$ ipython --no-banner

In [1]: import numpy as np

In [2]: from numpy import linalg as LA

In [3]: np.set_printoptions(suppress=True, linewidth=140)

In [4]: J = np.load("layer3.npy")

In [5]: print(J)
[[ 0.1  9.1  5.9 -3.9  9.  -9. ]
 [ 0.1  8.9  6.  -4.   8.9 -9. ]
 [ 0.1  9.2  6.1 -4.   9.1 -9. ]
 [-0.1  8.8  5.9 -3.9  9.  -9.1]
 [ 0.   9.   5.9 -4.   9.1 -9. ]
 [ 0.1  8.8  5.9 -3.9  9.1 -8.9]
 [ 0.1  9.   6.3 -4.   9.1 -9.1]
 [ 0.1  9.1  6.  -3.9  9.1 -8.9]
 [ 0.   9.1  6.  -4.1  8.9 -9.2]
 [ 0.1  9.   6.  -4.1  8.9 -9.1]
 [ 0.   8.8  6.1 -4.2  8.9 -8.9]
 [-0.1  9.   6.1 -3.9  8.9 -8.9]
 [ 0.   8.9  6.  -4.   8.9 -9.2]
 [-0.1  9.   6.  -3.9  9.  -9.1]
 [-0.1  9.   5.9 -4.1  9.2 -8.9]
 [-0.1  8.9  6.  -4.2  8.9 -9.1]
 [-7.9  6.   4.3  6.   7.   1.9]
 [-8.   6.   4.1  6.1  7.   2.1]
 [-8.1  6.1  3.9  5.9  7.1  1.9]
 [-8.   6.   4.   6.   6.9  2. ]
 [-8.   6.1  3.9  5.9  7.   2.3]
 [-7.8  5.9  4.1  5.9  6.9  2. ]
 [-8.   5.9  3.8  6.   6.8  2. ]
 [-8.   6.1  3.8  6.1  7.   2.1]
 [-8.2  6.1  3.9  6.   7.   2. ]
 [-8.   5.9  3.8  6.   7.1  2.1]
 [-8.   6.   3.9  5.9  6.9  2.2]
 [-8.   5.9  4.   6.   7.1  2. ]
 [-8.   5.9  3.9  5.9  7.   1.9]
 [-8.   6.   4.   6.1  7.   1.9]
 [-8.1  6.   4.   6.   7.1  2.1]
 [-8.   6.1  3.9  6.   7.   1.9]]

In [6]: labels = J[:, 0] > np.median(J[:, 0])

In [7]: f = J[labels].mean(axis=0) - J[~labels].mean(axis=0)

In [8]: print(labels.astype(int))
[1 1 1 1 1 1 1 1 1 1 1 1 1 1 1 1 0 0 0 0 0 0 0 0 0 0 0 0 0 0 0 0]

In [9]: print(np.argsort(-np.abs(f).round(6), kind="stable"))
[5 3 0 1 2 4]
